$ python -q
>>> import numpy as np
>>> np.set_printoptions(suppress=True, linewidth=120)
>>> J = np.loadtxt("run2.csv", delimiter=",")
>>> J
array([[ -8.66,  16.74,   0.47,  16.43, -11.97],
       [ -2.88,   3.45,  -4.09,   7.8 , -13.08],
       [  3.2 , -14.21,  -9.81,   5.24,   6.29],
       [ 10.75,   3.09,  -1.42,   5.36,  -5.45],
       [ 12.14,  12.49,   9.17,   4.7 ,  -7.57],
       [ 11.  ,   4.06,  10.55, -11.2 ,  -1.42],
       [-20.17, -11.52,  -7.02, -15.89,   2.64],
       [  3.34,  11.03,  16.55,  -3.23,  -2.95],
       [  6.79,   9.84,   6.06,   0.86,  -4.94],
       [ -7.23,   0.33,  25.43,   9.12,  -1.27],
       [ -8.78,   5.42,  -4.47,  -6.08,  -7.03],
       [  3.8 ,   6.24,  -7.74,  -5.92,  -2.33],
       [ -5.32,  -1.64,  -5.93,   7.94, -10.35],
       [ 14.85,  -9.48,   3.45,   0.98,   3.28],
       [  8.94,   4.96,   6.02, -10.83,  -4.35],
       [ -3.62,  -3.78, -17.92,  -1.52,  -3.51],
       [-13.12,   3.57,  -7.6 ,  -4.88,   2.63],
       [  7.51, -10.83, -11.01, -18.01,   7.67],
       [ 19.95,   2.6 , -10.21,   0.35, -16.78],
       [ -4.62,   9.29,   4.55,  20.79,  -2.05],
       [  0.45,   5.28,  -6.07, -13.12,  -3.64],
       [-12.16, -16.73, -18.23,   4.79,  13.52]])
>>> Ac = J - J.mean(axis=0)
>>> U, sigma, VT = np.linalg.svd(Ac, full_matrices=False)
>>> np.linalg.matrix_rank(Ac)
np.int64(5)
>>> np.round(sigma ** 2 / (sigma ** 2).sum(), 2)
array([0.42, 0.25, 0.17, 0.13, 0.03])
>>> np.searchsorted(np.cumsum(sigma ** 2) / (sigma ** 2).sum(), 0.9) + 1
np.int64(4)
>>> np.abs(U[:, 0]).argmax()
np.int64(21)
>>> np.round((sigma ** 2).sum() ** 2 / (sigma ** 4).sum(), 2)
np.float64(3.52)
>>> sigma.round(2)
array([63.08, 48.9 , 40.05, 35.53, 17.16])
>>> np.round(np.abs(VT[-1]), 2)
array([0.11, 0.6 , 0.23, 0.08, 0.75])
>>> vec = np.array([1, 1, 0, 1, 1])
>>> y = J @ vec
>>> np.round(np.linalg.solve(J.T @ J, J.T @ y), 2) + 0
array([1., 1., 0., 1., 1.])
>>> rng = np.random.default_rng(9895)
>>> y = y + 0.3 * rng.normal(size=22)
>>> y.round(2)
array([ 13.03,  -5.1 ,   1.12,  13.94,  22.25,   2.36, -44.85,   8.16,  12.37,   1.46, -16.23,   2.34,  -8.9 ,   9.87,
        -1.64, -12.54, -11.99, -13.68,   6.29,  23.4 , -10.58, -10.17])
>>> b, *_ = np.linalg.lstsq(J, y)
>>> [round(float(np.linalg.norm(np.linalg.solve(J.T @ J + lam * np.eye(5), J.T @ y))), 2) for lam in (0, 1, 10, 100)]
[2.0, 1.99, 1.96, 1.68]
>>> z = J[:, 3] > np.median(J[:, 3])
>>> u = J[z].mean(axis=0) - J[~z].mean(axis=0)
>>> np.round((((J - J.mean(axis=0)) @ u > 0) == z).mean(), 2)
np.float64(0.95)
>>> u.round(2)
array([-0.22, -0.35,  4.42, 15.85, -0.41])
>>> np.argsort(-np.abs(u).round(6), kind="stable")
array([3, 2, 4, 1, 0])
>>> vec = np.array([3, 5, -1, 4, 2])
>>> h = np.maximum(J @ vec, 0)
>>> np.flatnonzero(h > 1e-9)
array([ 0,  1,  3,  4,  7,  8, 11, 13, 18, 19])
>>> h.round(2)
array([ 99.03,  17.74,   0.  ,  59.66,  93.36,   0.  ,   0.  ,  29.8 ,  57.07,   0.  ,   0.  ,  22.  ,   0.  ,   4.18,
         0.  ,   0.  ,   0.  ,   0.  ,  50.9 , 107.1 ,   0.  ,   0.  ])
>>> np.round(np.tanh(J @ vec), 2)
array([ 1.,  1., -1.,  1.,  1., -1., -1.,  1.,  1., -1., -1.,  1., -1.,  1., -1., -1., -1., -1.,  1.,  1., -1., -1.])
